% ipython --no-banner

In [1]: import numpy as np

In [2]: import numpy.linalg as la

In [3]: np.set_printoptions(precision=4, suppress=True, linewidth=120, sign=" ")

In [4]: mat = np.load("run17.npy")

In [5]: mat
Out[5]: 
array([[ 5,  2,  0,  0,  0,  0],
       [ 5,  3,  0,  0,  0,  0],
       [ 6,  1,  0,  0,  0,  0],
       [ 0,  0,  5,  2,  0,  0],
       [ 0,  0,  5,  3,  0,  0],
       [ 0,  0,  6,  1,  0,  0],
       [ 0,  0,  0,  0,  5,  2],
       [ 0,  0,  0,  0,  5,  3],
       [ 0,  0,  0,  0,  6,  1]])

In [6]: x0 = np.array([3, 3, 4, 0, 2, 1])

In [7]: y = mat @ x0

In [8]: np.round(la.lstsq(mat, y)[0], 4) + 0
Out[8]: array([ 3.,  3.,  4.,  0.,  2.,  1.])

In [9]: print(np.round(la.solve(mat.T @ mat, mat.T @ y), 4) + 0)
[ 3.  3.  4.  0.  2.  1.]

In [10]: rng = np.random.default_rng(449038)

In [11]: y = y + 0.3 * rng.normal(size=9)

In [12]: print(y)
[ 21.0648  24.3542  20.9781  20.1214  20.1528  24.356   11.8235  13.1539  13.2677]

In [13]: c, *_ = la.lstsq(mat, y)

In [14]: print(c)
[ 2.9638  3.1637  4.0672 -0.0732  2.038   0.9427]

In [15]: np.round(mat.T @ (y - mat @ c), 4) + 0
Out[15]: array([ 0.,  0.,  0.,  0.,  0.,  0.])

In [16]: c.round()
Out[16]: array([ 3.,  3.,  4., -0.,  2.,  1.])

In [17]: hat = mat @ la.solve(mat.T @ mat, mat.T)

In [18]: np.allclose(hat @ hat, hat)
Out[18]: True

In [19]: print(hat)
[[ 0.3045  0.3745  0.2675  0.      0.      0.      0.      0.      0.    ]
 [ 0.3745  0.7984 -0.144   0.      0.      0.      0.      0.      0.    ]
 [ 0.2675 -0.144   0.8971  0.      0.      0.      0.      0.      0.    ]
 [ 0.      0.      0.      0.3045  0.3745  0.2675  0.      0.      0.    ]
 [ 0.      0.      0.      0.3745  0.7984 -0.144   0.      0.      0.    ]
 [ 0.      0.      0.      0.2675 -0.144   0.8971  0.      0.      0.    ]
 [ 0.      0.      0.      0.      0.      0.      0.3045  0.3745  0.2675]
 [ 0.      0.      0.      0.      0.      0.      0.3745  0.7984 -0.144 ]
 [ 0.      0.      0.      0.      0.      0.      0.2675 -0.144   0.8971]]

In [20]: la.matrix_rank(np.eye(9) - hat)
Out[20]: np.int64(3)

In [21]: print(np.round(la.eigvalsh(hat), 4) + 0)
[ 0.  0.  0.  1.  1.  1.  1.  1.  1.]

In [22]: print(np.diag(hat))
[ 0.3045  0.7984  0.8971  0.3045  0.7984  0.8971  0.3045  0.7984  0.8971]

In [23]: np.trace(hat)
Out[23]: np.float64(6.0)
